$ python -q
>>> import numpy as np
>>> np.set_printoptions(precision=3, suppress=True, linewidth=120)
>>> def rnd(a):
...     return np.round(a, 3) + 0
... 
>>> K = np.arange(12).reshape(4, 3) + 2
>>> K
array([[ 2,  3,  4],
       [ 5,  6,  7],
       [ 8,  9, 10],
       [11, 12, 13]])
>>> U, sigma, Vt = np.linalg.svd(K)
>>> V = Vt[:(sigma > 1e-8).sum()]
>>> rng = np.random.default_rng(100762)
>>> vec = K[3] + -3 * K[0] + rng.integers(2) * np.eye(3)[2]
>>> print(vec)
[5. 3. 1.]
>>> rnd(V.T @ V)
array([[ 0.833,  0.333, -0.167],
       [ 0.333,  0.333,  0.333],
       [-0.167,  0.333,  0.833]])
>>> U, sigma, Vt = np.linalg.svd(K, full_matrices=False)
>>> rnd(np.sqrt((sigma ** 2).sum())), rnd(np.linalg.norm(K))
(np.float64(28.601), np.float64(28.601))
>>> U.shape, sigma.shape, Vt.shape
((4, 3), (3,), (3, 3))
>>> rnd(U.T @ K @ Vt.T)
array([[28.578,  0.   ,  0.   ],
       [ 0.   ,  1.15 ,  0.   ],
       [ 0.   ,  0.   ,  0.   ]])
>>> rnd(sigma)
array([28.578,  1.15 ,  0.   ])
>>> np.abs(U[:, 0]).round(6).argmax()
np.int64(3)
>>> np.unique(K.round(6), axis=0).shape
(4, 3)
>>> rnd(K @ np.linalg.pinv(K) @ K)
array([[ 2.,  3.,  4.],
       [ 5.,  6.,  7.],
       [ 8.,  9., 10.],
       [11., 12., 13.]])
>>> np.argsort(-np.linalg.norm(K, axis=0).round(6), kind="stable")[:3]
array([2, 1, 0])
>>> [round(float(x), 3) for x in np.linalg.svd(K, compute_uv=False)[:3]]
[28.578, 1.15, 0.0]
>>> rnd(np.linalg.norm(K, 2) / np.linalg.norm(K))
np.float64(0.999)
>>> m1 = np.load("data.npy")
>>> print(m1)
[[ 0.  0.  0.  0. -5.  2.]
 [ 0.  0.  0.  0. -4.  2.]
 [ 0.  0.  0.  0. -2. -4.]
 [ 0.  0.  0.  0. -2.  4.]
 [-5. -4. -2. -2.  0.  0.]
 [ 2.  2. -4.  4.  0.  0.]]
>>> vals, V = np.linalg.eigh(m1)
>>> vec = np.array([4, 2, 0, 2, 2, 4])
>>> print(rnd(np.linalg.eigvalsh(m1[1:, 1:])))
[-6.325 -4.472  0.     4.472  6.325]
>>> r = np.linalg.matrix_rank(m1)
>>> r
np.int64(4)
>>> ns = np.linalg.svd(m1)[2][r:].T
>>> ns.shape
(6, 2)
>>> [int(np.linalg.matrix_rank(np.delete(m1, i, axis=0))) for i in range(6)]
[4, 4, 4, 4, 3, 3]
>>> [int(np.linalg.matrix_rank(m1[:i])) for i in range(1, len(m1) + 1)]
[1, 2, 2, 2, 3, 4]
>>> np.linalg.matrix_rank(m1.T @ m1), np.linalg.matrix_rank(m1 @ m1.T)
(np.int64(4), np.int64(4))
>>> F = np.eye(3, dtype=int)[rng.permutation(3)]
>>> F
array([[1, 0, 0],
       [0, 0, 1],
       [0, 1, 0]])
>>> # rows sum to 1
>>> print(np.linalg.matrix_power(F, 100))
[[1 0 0]
 [0 1 0]
 [0 0 1]]
>>> print(F @ np.ones(3))
[1. 1. 1.]
>>> print(np.linalg.matrix_power(F, 2))
[[1 0 0]
 [0 1 0]
 [0 0 1]]
>>> p = np.eye(3)[1]
>>> for _ in range(6):
...     p = p @ F
...     print(p.round(3))
... 
[0. 0. 1.]
[0. 1. 0.]
[0. 0. 1.]
[0. 1. 0.]
[0. 0. 1.]
[0. 1. 0.]
>>> feats = np.loadtxt("run8.csv", delimiter=",")
>>> feats
array([[ 0.923,  1.038,  3.068, -0.045,  1.96 ],
       [ 1.029,  0.961,  2.965,  0.03 ,  2.021],
       [ 0.977,  1.058,  2.924,  0.001,  2.012],
       [ 0.035,  1.011,  0.089,  2.044,  2.035],
       [ 0.017,  1.001,  0.047,  1.948,  1.96 ],
       [ 0.045,  1.069,  0.021,  2.047,  1.921],
       [-2.08 , -2.978, -2.965,  1.012,  0.038],
       [-2.03 , -2.988, -2.965,  0.983,  0.009],
       [-1.969, -2.993, -3.06 ,  0.99 , -0.058]])
>>> labels = rng.permutation(5)
>>> other = feats[:, labels] * rng.choice([-1, 1], 5)
>>> other
array([[ 0.045,  1.038, -0.923, -1.96 ,  3.068],
       [-0.03 ,  0.961, -1.029, -2.021,  2.965],
       [-0.001,  1.058, -0.977, -2.012,  2.924],
       [-2.044,  1.011, -0.035, -2.035,  0.089],
       [-1.948,  1.001, -0.017, -1.96 ,  0.047],
       [-2.047,  1.069, -0.045, -1.921,  0.021],
       [-1.012, -2.978,  2.08 , -0.038, -2.965],
       [-0.983, -2.988,  2.03 , -0.009, -2.965],
       [-0.99 , -2.993,  1.969,  0.058, -3.06 ]])
>>> U, _, Vt = np.linalg.svd(feats.T @ other)
>>> rnd(U @ Vt)
array([[ 0.,  0., -1.,  0.,  0.],
       [ 0.,  1.,  0.,  0.,  0.],
       [ 0.,  0.,  0.,  0.,  1.],
       [-1.,  0.,  0.,  0.,  0.],
       [ 0.,  0.,  0., -1.,  0.]])
>>> labels
array([3, 1, 0, 4, 2])
>>> vec = np.array([3, -2, -3, -3, 2])
>>> y = other @ vec
>>> rnd(np.linalg.pinv(other) @ other)
array([[1., 0., 0., 0., 0.],
       [0., 1., 0., 0., 0.],
       [0., 0., 1., 0., 0.],
       [0., 0., 0., 1., 0.],
       [0., 0., 0., 0., 1.]])
>>> y = y + 0.05 * rng.normal(size=9)
>>> rnd(y)
array([12.738, 13.   , 12.706, -1.802, -1.898, -2.287, -9.197, -8.966, -9.156])
>>> beta, *_ = np.linalg.lstsq(other, y)
>>> rnd(other.T @ (y - other @ beta))
array([0., 0., 0., 0., 0.])
>>> rnd(np.linalg.norm(y - other @ beta))
np.float64(0.122)
